>>> import numpy as np
>>> np.set_printoptions(precision=2, suppress=True, linewidth=120)
>>> tidy = lambda a: np.round(a, 2) + 0
>>> K = np.load("m.npy")
>>> print(K)
[[5 4 5 2 0 5 6]
 [4 4 4 0 0 4 4]
 [5 4 5 2 0 5 6]
 [2 0 2 4 0 2 4]
 [0 0 0 0 0 0 0]
 [5 4 5 2 0 5 6]
 [6 4 6 4 0 6 8]]
>>> # columns 0 and 2 are equal
>>> print(np.linalg.matrix_rank(K, rtol=0.1))
2
>>> evals, vecs = np.linalg.eigh(K)
>>> x = np.array([4, 5, 1, 1, 1, 4, 3])
>>> print((np.sign(vecs[:, -1].round(6)) == np.sign(vecs[0, -1].round(6))).astype(int))
[1 1 1 1 0 1 1]
>>> print(tidy(vecs * np.maximum(evals, 0) @ vecs.T))
[[5. 4. 5. 2. 0. 5. 6.]
 [4. 4. 4. 0. 0. 4. 4.]
 [5. 4. 5. 2. 0. 5. 6.]
 [2. 0. 2. 4. 0. 2. 4.]
 [0. 0. 0. 0. 0. 0. 0.]
 [5. 4. 5. 2. 0. 5. 6.]
 [6. 4. 6. 4. 0. 6. 8.]]
>>> print(x @ K @ x)
1445
>>> print(np.abs(K).sum(axis=1).max(), tidy(np.abs(evals).max()))
34 26.47
>>> print(tidy(np.linalg.det(K)))
0.0
>>> print(K @ K)
[[131 100 131  62   0 131 162]
 [100  80 100  40   0 100 120]
 [131 100 131  62   0 131 162]
 [ 62  40  62  44   0  62  84]
 [  0   0   0   0   0   0   0]
 [131 100 131  62   0 131 162]
 [162 120 162  84   0 162 204]]
>>> print(np.allclose(K[:-1].T @ np.linalg.lstsq(K[:-1].T, K[-1])[0], K[-1]))
True
>>> print(tidy(K @ np.linalg.pinv(K) @ K))
[[5. 4. 5. 2. 0. 5. 6.]
 [4. 4. 4. 0. 0. 4. 4.]
 [5. 4. 5. 2. 0. 5. 6.]
 [2. 0. 2. 4. 0. 2. 4.]
 [0. 0. 0. 0. 0. 0. 0.]
 [5. 4. 5. 2. 0. 5. 6.]
 [6. 4. 6. 4. 0. 6. 8.]]
>>> print(tidy(np.trace(np.linalg.pinv(K) @ K)))
2.0
>>> print(np.linalg.lstsq(K[:-1].T, K[-1])[2])
2
>>> print(np.unique(K.round(6), axis=0).shape)
(5, 7)
>>> print(np.abs(np.diag(np.linalg.qr(K)[1])) > 1e-9)
[ True  True False False False False False]
>>> Uu, sig, Vt = np.linalg.svd(K)
>>> vecs = Vt[:(sig > 1e-8).sum()]
>>> rng = np.random.default_rng(38)
>>> x = K[2] + -2 * K[6] + rng.integers(2) * np.eye(7)[1]
>>> print(x)
[ -7.  -4.  -7.  -6.   0.  -7. -10.]
>>> print(np.allclose(vecs.T @ vecs @ x, x))
True
>>> print(tidy(np.diag(vecs.T @ vecs)))
[0.2  0.37 0.2  0.67 0.   0.2  0.37]
>>> feats = np.loadtxt("layer15.csv", delimiter=",")
>>> print(feats)
[[-2.  0.  0.  0.  0.  0.  0.  0.  0.  0.  0.  0.  0.]
 [ 0.  0.  0.  0.  0.  0.  0.  0.  0.  0.  0. -1.  0.]
 [ 0.  0.  0.  0.  0.  0.  0. -2.  0.  0.  0.  0.  0.]
 [ 0.  0.  0.  0. -1.  0.  0.  0.  0.  0.  0.  0.  0.]
 [ 0. -2.  0.  0.  0.  0.  0.  0.  0.  0.  0.  0.  0.]
 [ 0.  0.  0.  0.  0.  0.  0.  0.  0.  0.  0.  0. -2.]
 [ 0.  0.  0.  0.  0.  1.  0.  0.  0.  0.  0.  0.  0.]
 [ 0.  0.  0.  0.  0.  0.  1.  0.  0.  0.  0.  0.  0.]
 [ 0.  0.  0.  0.  0.  0.  0.  0.  0.  0.  0.  0.  0.]
 [ 0.  0.  0.  0.  0.  0.  0.  0. -2.  0.  0.  0.  0.]
 [ 0.  0.  0.  0.  0.  0.  0.  0.  0.  2.  0.  0.  0.]
 [ 0.  0.  0.  0.  0.  0.  0.  0.  0.  0.  0.  0.  0.]
 [ 0.  0.  0.  0.  0.  0.  0.  0.  0.  0.  0.  0.  0.]]
>>> Uu, sig, Vt = np.linalg.svd(feats)
>>> vecs = Vt[:(sig > 1e-8).sum()]
>>> x = feats[12] + -2 * feats[6] + rng.integers(2) * np.eye(13)[10]
>>> print(x)
[ 0.  0.  0.  0.  0. -2.  0.  0.  0.  0.  0.  0.  0.]
>>> print(np.diag(vecs.T @ vecs))
[1. 1. 0. 0. 1. 1. 1. 1. 1. 1. 0. 1. 1.]
>>> print(np.linalg.matrix_rank(np.vstack([feats, x])))
10
>>> print(np.trace(feats))
-2.0
>>> print(tidy(np.abs(np.linalg.eigvals(feats)).max()))
2.0
>>> blk = np.stack([feats, 5 * feats, feats[::-1]])
>>> print(np.linalg.matrix_rank(blk))
[10 10 10]
>>> print((blk @ feats.T).shape)
(3, 13, 13)
>>> print(tidy(np.linalg.det(blk)))
[0. 0. 0.]
>>> Uu, sig, Vt = np.linalg.svd(feats)
>>> print(np.argmax(sig[:-1] / (sig[1:] + 1e-6)) + 1)
10
>>> print(sig)
[ 2.  2.  2.  2.  2.  2.  1.  1.  1.  1.  0. -0.  0.]
>>> B = Uu[:, :10] @ np.diag(sig[:10]) @ Vt[:10]
>>> print(tidy(np.linalg.norm(feats - B) / np.linalg.norm(feats)))
0.0
>>> print(np.linalg.matrix_rank(feats, rtol=0.05))
10
>>> print(tidy(np.linalg.norm(feats - B, 2)), sig[10])
0.0 0.0
>>> print(np.abs(feats - B).max())
0.0
>>> F = np.load("x.npy")
>>> print(F)
[[0 0 3 0 0 0 0]
 [0 0 0 0 0 2 0]
 [0 0 0 0 0 0 0]
 [0 0 0 0 3 0 0]
 [0 1 0 0 0 0 0]
 [0 0 0 0 0 0 0]
 [0 0 0 0 0 0 1]]
>>> idx = rng.permutation(7)
>>> print(idx)
[1 6 0 2 5 3 4]
>>> B = F[idx][:, idx]
>>> print(np.trace(B))
1
>>> print(np.diag(B))
[0 1 0 0 0 0 0]
>>> print(tidy(np.linalg.det(B)), tidy(np.linalg.det(F[idx])))
0.0 0.0
>>> def softmax(z):
...     e = np.exp(z - z.max(axis=-1, keepdims=True))
...     return e / e.sum(axis=-1, keepdims=True)
... 
>>> print(tidy(softmax(F[4])))
[0.11 0.31 0.11 0.11 0.11 0.11 0.11]
>>> print(tidy(softmax(10 * F[4])))
[0. 1. 0. 0. 0. 0. 0.]
>>> scores = F @ F.T / np.sqrt(7)
>>> print(tidy(softmax(scores)[4] @ F))
[0.   0.2  0.4  0.   0.4  0.27 0.13]
>>> print(tidy(softmax(scores)))
[[0.83 0.03 0.03 0.03 0.03 0.03 0.03]
 [0.09 0.43 0.09 0.09 0.09 0.09 0.09]
 [0.14 0.14 0.14 0.14 0.14 0.14 0.14]
 [0.03 0.03 0.03 0.83 0.03 0.03 0.03]
 [0.13 0.13 0.13 0.13 0.2  0.13 0.13]
 [0.14 0.14 0.14 0.14 0.14 0.14 0.14]
 [0.13 0.13 0.13 0.13 0.13 0.13 0.2 ]]
>>> print(softmax(scores).round(6).argmax(axis=1))
[0 1 0 3 4 0 6]
